% python3 -q
>>> import numpy as np
>>> np.set_printoptions(suppress=True, linewidth=160)
>>> K = np.loadtxt("layer1.csv", delimiter=",")
>>> K
array([[ 1.,  0.,  0.,  0.],
       [-1., -3.,  0.,  0.],
       [ 0.,  0.,  3., -3.],
       [ 0.,  0.,  0., -1.]])
>>> np.round(np.linalg.eigvals(K), 2)
array([-3.,  1.,  3., -1.])
>>> round(np.linalg.eigvals(K).sum().real, 2)
np.float64(0.0)
>>> rng = np.random.default_rng(11)
>>> idx = rng.permutation(4)
>>> idx
array([3, 1, 0, 2])
>>> other = K[idx][:, idx]
>>> np.trace(other)
np.float64(0.0)
>>> u = np.array([9, 5, 3])
>>> np.convolve(K[1], u)
array([ -9., -32., -18.,  -9.,   0.,   0.])
>>> np.cross(K[1, :3], K[0, :3])
array([-0.,  0.,  3.])
>>> np.polyval(u, K[1])
array([ 7., 69.,  3.,  3.])
>>> x0 = np.array([2, 0, 2, 1])
>>> y = K @ x0
>>> y
array([ 2., -2.,  3., -1.])
>>> np.round(np.linalg.solve(K, -2 * y), 2)
array([-4., -0., -4., -2.])
>>> np.round(np.linalg.solve(K, y + K[:, 3]), 2)
array([ 2., -0.,  2.,  2.])
>>> X = np.load("mat.npy")
>>> X.round(2)
array([[ 3.12, -7.49,  5.84],
       [ 5.25,  6.99, -4.85],
       [-4.74, -7.21,  5.06],
       [-6.85,  5.58, -4.68],
       [-1.93,  7.78, -5.97],
       [-8.27,  4.2 , -3.75],
       [ 9.93,  1.2 , -0.18],
       [ 9.24,  3.35, -1.84],
       [-5.42,  6.53, -5.29],
       [ 4.4 , -7.03,  5.59],
       [ 1.85, -7.8 ,  5.98],
       [-3.98, -7.48,  5.31],
       [ 9.11, -2.96,  2.88],
       [-7.71, -5.35,  3.45],
       [-3.43,  7.4 , -5.79],
       [-9.24, -3.36,  1.85],
       [ 9.97,  0.71,  0.19],
       [ 6.59,  6.24, -4.2 ],
       [-9.67, -2.34,  1.05],
       [-6.14, -6.52,  4.44]])
>>> gram = np.cov(X, rowvar=False)
>>> gram.shape
(3, 3)
>>> np.round(np.median(X, axis=0), 2)
array([-2.68, -0.82,  0.62])
>>> np.round(np.corrcoef(X.T), 2)
array([[ 1.  ,  0.1 ,  0.02],
       [ 0.1 ,  1.  , -0.99],
       [ 0.02, -0.99,  1.  ]])
>>> Uu, s, vt = np.linalg.svd(X)
>>> np.argmax(s[:-1] / (s[1:] + 1e-6)) + 1
np.int64(2)
>>> s.round(2) + 0
array([32.88, 30.31,  0.  ])
>>> other = Uu[:, :2] @ np.diag(s[:2]) @ vt[:2]
>>> round(np.linalg.norm(X - other, 2), 2), round(float(s[2]), 2)
(np.float64(0.0), 0.0)
>>> round(np.linalg.norm(X - other) / np.linalg.norm(X), 2)
np.float64(0.0)
>>> Uu, s, vt = np.linalg.svd(X)
>>> evecs = vt[:(s > 1e-8).sum()]
>>> x0 = X[4] + -3 * X[6] + rng.integers(2) * np.eye(3)[1]
>>> x0.round(2)
array([-31.71,   4.17,  -5.43])
>>> round(float(np.linalg.norm(x0 - evecs.T @ evecs @ x0)), 2)
0.0
>>> np.round(np.diag(evecs.T @ evecs), 2)
array([1.  , 0.64, 0.36])
>>> np.round(evecs.T @ evecs, 2)
array([[ 1.  ,  0.03,  0.05],
       [ 0.03,  0.64, -0.48],
       [ 0.05, -0.48,  0.36]])
>>> other = X / np.sqrt((X ** 2).mean(axis=1, keepdims=True))
>>> np.linalg.matrix_rank(X - X.mean(axis=1, keepdims=True))
np.int64(2)
>>> np.linalg.matrix_rank(other) == np.linalg.matrix_rank(X)
np.True_
>>> other[1].round(2)
array([ 0.91,  1.21, -0.84])
>>> other = np.array([[3, -2], [-1, -2]])
>>> cent = np.array([[-4, 3], [4, 3]])
>>> arr = np.kron(other, cent)
>>> arr
array([[-12,   9,   8,  -6],
       [ 12,   9,  -8,  -6],
       [  4,  -3,   8,  -6],
       [ -4,  -3,  -8,  -6]])
>>> np.round(np.linalg.eigvals(arr), 2)
array([-18.29, -10.5 ,  14.92,  12.87])
>>> np.kron(np.eye(2, dtype=int), arr)
array([[-12,   9,   8,  -6,   0,   0,   0,   0],
       [ 12,   9,  -8,  -6,   0,   0,   0,   0],
       [  4,  -3,   8,  -6,   0,   0,   0,   0],
       [ -4,  -3,  -8,  -6,   0,   0,   0,   0],
       [  0,   0,   0,   0, -12,   9,   8,  -6],
       [  0,   0,   0,   0,  12,   9,  -8,  -6],
       [  0,   0,   0,   0,   4,  -3,   8,  -6],
       [  0,   0,   0,   0,  -4,  -3,  -8,  -6]])
>>> round(float(np.linalg.det(arr[::-1])), 2)
36864.0
>>> round(float(np.linalg.eigvals(arr).sum().real), 2)
-1.0
>>> np.einsum("ii->", arr)
np.int64(-1)
>>> F = np.load("x.npy")
>>> F
array([[ 0,  0,  0, -4],
       [ 0, -2,  0,  0],
       [ 0,  0,  2,  0],
       [-1,  0,  0,  0]])
>>> # splits into 3 blocks
>>> other = F / np.sqrt((F ** 2).mean(axis=1, keepdims=True))
>>> np.linalg.matrix_rank(F - F.mean(axis=1, keepdims=True))
np.int64(3)
>>> np.round(np.linalg.norm(other, axis=1), 2)
array([2., 2., 2., 2.])
>>> O = F.astype(float).copy()
>>> for j in range(4):
...     O[:, j] -= O[:, :j] @ (O[:, :j].T @ O[:, j])
...     O[:, j] /= np.linalg.norm(O[:, j])
... 
>>> O.T @ O
array([[1., 0., 0., 0.],
       [0., 1., 0., 0.],
       [0., 0., 1., 0.],
       [0., 0., 0., 1.]])
>>> O.T @ F
array([[1., 0., 0., 0.],
       [0., 2., 0., 0.],
       [0., 0., 2., 0.],
       [0., 0., 0., 4.]])
>>> feats = np.loadtxt("test15.csv", delimiter=",")
>>> feats
array([[ 3.23,  0.98,  6.68],
       [ 2.67,  0.17,  4.1 ],
       [ 5.18, -1.21,  3.15],
       [ 4.91, -0.69,  4.17],
       [-1.68,  4.08,  9.53],
       [ 6.83, -2.44,  1.74],
       [ 3.68, -0.58,  3.24],
       [ 3.41,  0.48,  5.61],
       [ 4.3 ,  0.45,  6.41],
       [ 3.03,  1.93,  8.87],
       [ 8.69, -5.35, -3.69],
       [ 2.22,  1.54,  7.07],
       [ 3.12,  1.61,  8.14]])
>>> cent = feats[[0, 10]].astype(float)
>>> for _ in range(5):
...     idx = np.linalg.norm(feats[:, None] - cent, axis=-1).argmin(axis=1)
...     cent = np.array([feats[idx == j].mean(axis=0) for j in range(2)])
... 
>>> idx
array([0, 0, 0, 0, 0, 1, 0, 0, 0, 0, 1, 0, 0])
>>> np.bincount(idx)
array([11,  2])
>>> cent.round(2)
array([[ 3.1 ,  0.8 ,  6.09],
       [ 7.76, -3.89, -0.98]])
>>> np.abs(cent[1] - cent[0]).argmax()
np.int64(2)
>>> idx = rng.permutation(3)
>>> other = feats[:, idx] * rng.choice([-1, 1], 3)
>>> other
array([[ 0.98, -6.68, -3.23],
       [ 0.17, -4.1 , -2.67],
       [-1.21, -3.15, -5.18],
       [-0.69, -4.17, -4.91],
       [ 4.08, -9.53,  1.68],
       [-2.44, -1.74, -6.83],
       [-0.58, -3.24, -3.68],
       [ 0.48, -5.61, -3.41],
       [ 0.45, -6.41, -4.3 ],
       [ 1.93, -8.87, -3.03],
       [-5.35,  3.69, -8.69],
       [ 1.54, -7.07, -2.22],
       [ 1.61, -8.14, -3.12]])
>>> Uu, _, vt = np.linalg.svd(feats.T @ other)
>>> np.round(Uu @ vt, 2) + 0
array([[ 0.,  0., -1.],
       [ 1.,  0.,  0.],
       [ 0., -1.,  0.]])
>>> np.round(np.linalg.lstsq(feats, other)[0], 2) + 0
array([[ 0.,  0., -1.],
       [ 1.,  0.,  0.],
       [ 0., -1.,  0.]])
